In [1]: import numpy as np

In [2]: np.set_printoptions(precision=1, suppress=True, linewidth=140, sign=" ")

In [3]: feats = np.loadtxt("sample18.csv", delimiter=",")

In [4]: feats
Out[4]: 
array([[-4. , -0.9, -2.1,  1.9,  0. ],
       [ 1.2, -0.1, -2.6, -0.5, -4.1],
       [-0.7,  0.4, -0.3, -0.5,  4.9],
       [-2.6,  0.1, -0.4, -2. ,  3.8],
       [ 0.2,  1.1, -1.1, -1.5, -4.5],
       [-4.7,  0. ,  0.1, -1.7,  0.4],
       [ 0.7,  4.3, -1.6, -0.6,  1.8],
       [-1.7,  3.1, -2.1,  1.8, -2.3],
       [-0.3, -4.9,  0. ,  0.5, -1. ],
       [-0.7,  0.8,  1.7,  3.5,  2.9],
       [-1.7,  0.5,  1.8, -2.4,  3.6],
       [-2.4, -2.7, -0.7, -3.1,  1.4],
       [-0.2,  3.3,  0.8,  0.2, -3.6],
       [ 1.7,  1.8, -0.8,  3.3, -2.7],
       [ 0.6, -2.4, -0.3,  3. ,  3.2],
       [ 0.6, -1.5, -3.5, -2. ,  2.5],
       [ 2.3, -0.3,  2.6,  1.4, -3.3],
       [ 1.6, -1.2, -2.7, -3.7, -0.9],
       [-0.6, -0.3,  1. ,  4.6,  1.6],
       [-0.4,  2.3, -2.5,  0.9,  3.6],
       [ 2.6,  2.2, -1.4, -2.8,  1.9],
       [-1.3, -0.1, -4.2,  1.5,  1.9],
       [ 1.5,  0. , -3.4, -2.1, -2.5],
       [-1.3, -2. , -1.4, -3.7,  1.9],
       [ 1.4, -1.6, -4.5, -0.3,  0.4],
       [-1.1, -2.1, -4.1,  1.6,  0.6],
       [-0.9, -4. , -1.4, -0.9,  2.3],
       [-0.8, -2.2,  0.8,  2.6, -3.5],
       [-3.1,  2.7,  2.6,  1. , -0.8],
       [-4. ,  2.3, -0.5, -1.8,  0.1],
       [-0.5, -4.2, -2. ,  1.4,  1. ],
       [-1.8, -1.4,  1.7, -3.4,  2.3]])

In [5]: np.linalg.norm(feats, axis=1).argmax()
Out[5]: np.int64(17)

In [6]: round(np.linalg.norm(feats, 1), 1), np.round(np.linalg.norm(feats, np.inf), 1)
Out[6]: (np.float64(71.3), np.float64(11.0))
